$ python -q
>>> import numpy as np
>>> import numpy.linalg as la
>>> np.set_printoptions(precision=3, suppress=True, linewidth=120, legacy="1.25")
>>> X = np.loadtxt("data.csv", delimiter=",")
>>> X
array([[ 7.16 ,  4.891,  4.653,  8.457, -0.753,  9.471,  0.755,  6.   ],
       [ 6.262,  3.629,  3.266,  7.798, -1.063,  8.632,  2.984,  6.405],
       [ 4.98 ,  3.288,  3.077,  7.518, -0.391,  9.382,  2.009,  7.971],
       [ 5.085,  3.752,  3.864,  8.33 ,  2.16 , 11.034,  3.257,  5.455],
       [ 6.289,  2.862,  3.975,  7.647, -0.103,  8.853,  2.004,  7.09 ],
       [ 6.288,  2.299,  3.11 ,  7.34 , -0.816,  8.464,  3.053,  4.941],
       [ 7.674,  0.736,  4.452, 10.448,  1.307,  8.488,  3.069,  6.433],
       [ 3.816,  1.003,  2.976,  7.94 , -0.173,  9.575,  2.034,  6.239],
       [ 5.997,  0.763,  0.761,  6.962,  0.488,  9.223,  2.426,  6.903],
       [ 6.183,  2.582,  1.054,  8.799, -1.253,  8.821,  1.886,  6.13 ],
       [ 5.93 ,  1.815,  3.653,  8.65 , -0.968,  9.298,  3.382,  5.188],
       [ 4.656,  2.015,  3.728,  7.49 ,  0.089,  8.793,  1.095,  6.555],
       [ 6.522,  2.711,  3.365,  8.075,  0.15 ,  9.112,  0.553,  6.869],
       [ 6.568,  3.977,  2.26 ,  9.699,  0.817,  8.243,  3.107,  6.775],
       [ 6.655,  3.31 ,  3.003,  9.142,  1.569,  7.386,  3.177,  6.98 ],
       [ 7.463,  3.311,  2.92 ,  9.995, -0.629,  9.132,  2.249,  5.551],
       [ 5.733,  2.27 ,  5.253,  8.132,  1.557,  7.286,  1.998,  6.704],
       [ 5.436,  3.451,  2.797,  8.628,  1.851,  8.018,  3.086,  6.083],
       [ 6.546,  3.451,  3.661,  8.063, -1.63 , 10.411,  2.216,  6.399],
       [ 6.801,  3.031,  2.456, 10.9  , -0.952,  9.122,  2.055,  5.528],
       [ 6.01 ,  3.143,  2.418,  8.74 ,  0.261,  8.224,  4.282,  6.316],
       [ 7.896,  2.061,  2.899,  8.789, -0.851,  9.861,  3.032,  6.208],
       [ 4.954,  2.281,  2.999,  7.795,  0.775,  7.444,  3.006,  6.887],
       [ 6.802,  3.606,  1.332, 11.024,  0.619, 10.839,  2.359,  5.478],
       [ 8.893,  2.583,  3.216,  9.669, -0.034,  9.064,  3.147,  6.225],
       [ 4.944,  3.82 ,  2.222,  9.385, -2.422,  7.926,  1.642,  5.492],
       [ 5.948,  3.527,  3.176,  9.086, -1.906,  8.783,  1.284,  4.74 ],
       [ 7.414,  5.165,  3.274,  6.95 ,  0.308,  8.059,  4.58 ,  5.456],
       [ 4.861,  4.346,  1.963,  8.727,  1.57 , 10.044,  3.662,  6.214],
       [ 5.546,  4.262,  2.177,  7.922,  0.819,  9.252,  5.321,  5.491],
       [ 6.525,  1.671,  3.188, 10.162,  2.513,  9.509,  4.787,  6.812],
       [ 6.864,  5.757,  3.203,  8.851, -1.024,  9.059,  2.683,  7.404],
       [ 6.371,  1.861,  3.781,  8.377,  0.846,  9.084,  3.118,  5.496]])
>>> C2 = X.T @ X
>>> la.eigvalsh(C2)[::-1]
array([8542.351,   65.012,   46.504,   38.237,   34.484,   22.695,   20.039,   12.539])
>>> np.allclose(C2, C2.T)
True
>>> (X @ X.T).shape
(33, 33)
>>> la.svd(X, compute_uv=False) ** 2
array([8542.351,   65.012,   46.504,   38.237,   34.484,   22.695,   20.039,   12.539])
>>> round(np.trace(C2), 3), round((X ** 2).sum(), 3)
(8781.861, 8781.861)
